% ipython --no-banner

In [1]: import numpy as np

In [2]: import numpy.linalg as la

In [3]: np.set_printoptions(precision=2, suppress=True, linewidth=140)

In [4]: E = np.array([[0.37, -1.17, 1.39, 0.31, 2.63, -1.52, -0.59, 0.02, -0.67],
   ...:     [0.64, -0.57, -0.85, 0.28, 1.55, -0.51, -0.1, 0.05, -1.13],
   ...:     [-1.19, 0.96, 0.77, 1.48, -1.67, 0.8, 1.31, -0.41, 0.41],
   ...:     [0.63, 0.01, -0.8, 0.28, -1.52, 0.35, 0.71, 1.41, -0.42],
   ...:     [-0.39, 0.71, -1.79, -0.5, 1.82, -0.21, -0.18, 1.32, 1.59]])

In [5]: E
Out[5]: 
array([[ 0.37, -1.17,  1.39,  0.31,  2.63, -1.52, -0.59,  0.02, -0.67],
       [ 0.64, -0.57, -0.85,  0.28,  1.55, -0.51, -0.1 ,  0.05, -1.13],
       [-1.19,  0.96,  0.77,  1.48, -1.67,  0.8 ,  1.31, -0.41,  0.41],
       [ 0.63,  0.01, -0.8 ,  0.28, -1.52,  0.35,  0.71,  1.41, -0.42],
       [-0.39,  0.71, -1.79, -0.5 ,  1.82, -0.21, -0.18,  1.32,  1.59]])

In [6]: r0 = np.array([1, -3, -2])

In [7]: np.cross(E[1, :3], E[2, :3])
Out[7]: array([ 0.38,  0.52, -0.06])

In [8]: rng = np.random.default_rng(89770)

In [9]: J = np.triu(rng.random((7, 7)) < 0.4, 1).astype(int)

In [10]: J = J + J.T

In [11]: J
Out[11]: 
array([[0, 0, 0, 0, 0, 1, 0],
       [0, 0, 1, 0, 0, 0, 0],
       [0, 1, 0, 1, 1, 1, 0],
       [0, 0, 1, 0, 0, 1, 0],
       [0, 0, 1, 0, 0, 0, 1],
       [1, 0, 1, 1, 0, 0, 1],
       [0, 0, 0, 0, 1, 1, 0]])

In [12]: left, sigma, VT = la.svd(J)

In [13]: evecs = VT[:(sigma > 1e-8).sum()]

In [14]: x0 = J[6] + -3 * J[3] + rng.integers(2) * np.eye(7)[4]

In [15]: x0
Out[15]: array([ 0.,  0., -3.,  0.,  1., -2.,  0.])

In [16]: np.round(evecs.T @ evecs, 2) + 0
Out[16]: 
array([[ 0.67, -0.33,  0.  ,  0.33,  0.  ,  0.  ,  0.  ],
       [-0.33,  0.67,  0.  ,  0.33,  0.  ,  0.  ,  0.  ],
       [ 0.  ,  0.  ,  1.  ,  0.  ,  0.  ,  0.  ,  0.  ],
       [ 0.33,  0.33,  0.  ,  0.67,  0.  ,  0.  ,  0.  ],
       [ 0.  ,  0.  ,  0.  ,  0.  ,  1.  ,  0.  ,  0.  ],
       [ 0.  ,  0.  ,  0.  ,  0.  ,  0.  ,  1.  ,  0.  ],
       [ 0.  ,  0.  ,  0.  ,  0.  ,  0.  ,  0.  ,  1.  ]])

In [17]: np.allclose(evecs.T @ evecs @ x0, x0)
Out[17]: True

In [18]: round(la.eigvalsh(J).min(), 2)
Out[18]: np.float64(-2.25)

In [19]: np.all(la.eigvalsh(J) > 0)
Out[19]: np.False_

In [20]: w, evecs = la.eigh(J)

In [21]: np.round(evecs.T @ evecs, 2) + 0
Out[21]: 
array([[1., 0., 0., 0., 0., 0., 0.],
       [0., 1., 0., 0., 0., 0., 0.],
       [0., 0., 1., 0., 0., 0., 0.],
       [0., 0., 0., 1., 0., 0., 0.],
       [0., 0., 0., 0., 1., 0., 0.],
       [0., 0., 0., 0., 0., 1., 0.],
       [0., 0., 0., 0., 0., 0., 1.]])

In [22]: np.abs(evecs[:, -1])
Out[22]: array([0.2 , 0.2 , 0.53, 0.4 , 0.31, 0.53, 0.31])

In [23]: (w > 1e-8).sum(), (w < -1e-8).sum()
Out[23]: (np.int64(3), np.int64(3))

In [24]: np.round(evecs @ np.diag(w) @ evecs.T, 2) + 0
Out[24]: 
array([[0., 0., 0., 0., 0., 1., 0.],
       [0., 0., 1., 0., 0., 0., 0.],
       [0., 1., 0., 1., 1., 1., 0.],
       [0., 0., 1., 0., 0., 1., 0.],
       [0., 0., 1., 0., 0., 0., 1.],
       [1., 0., 1., 1., 0., 0., 1.],
       [0., 0., 0., 0., 1., 1., 0.]])

In [25]: J @ J
Out[25]: 
array([[1, 0, 1, 1, 0, 0, 1],
       [0, 1, 0, 1, 1, 1, 0],
       [1, 0, 4, 1, 0, 1, 2],
       [1, 1, 1, 2, 1, 1, 1],
       [0, 1, 0, 1, 2, 2, 0],
       [0, 1, 1, 1, 2, 4, 0],
       [1, 0, 2, 1, 0, 0, 2]])

In [26]: np.trace(J @ J @ J) // 6
Out[26]: np.int64(1)

In [27]: low = np.diag(J.sum(axis=1)) - J

In [28]: la.matrix_rank(low)
Out[28]: np.int64(6)

In [29]: low @ np.ones(7)
Out[29]: array([0., 0., 0., 0., 0., 0., 0.])
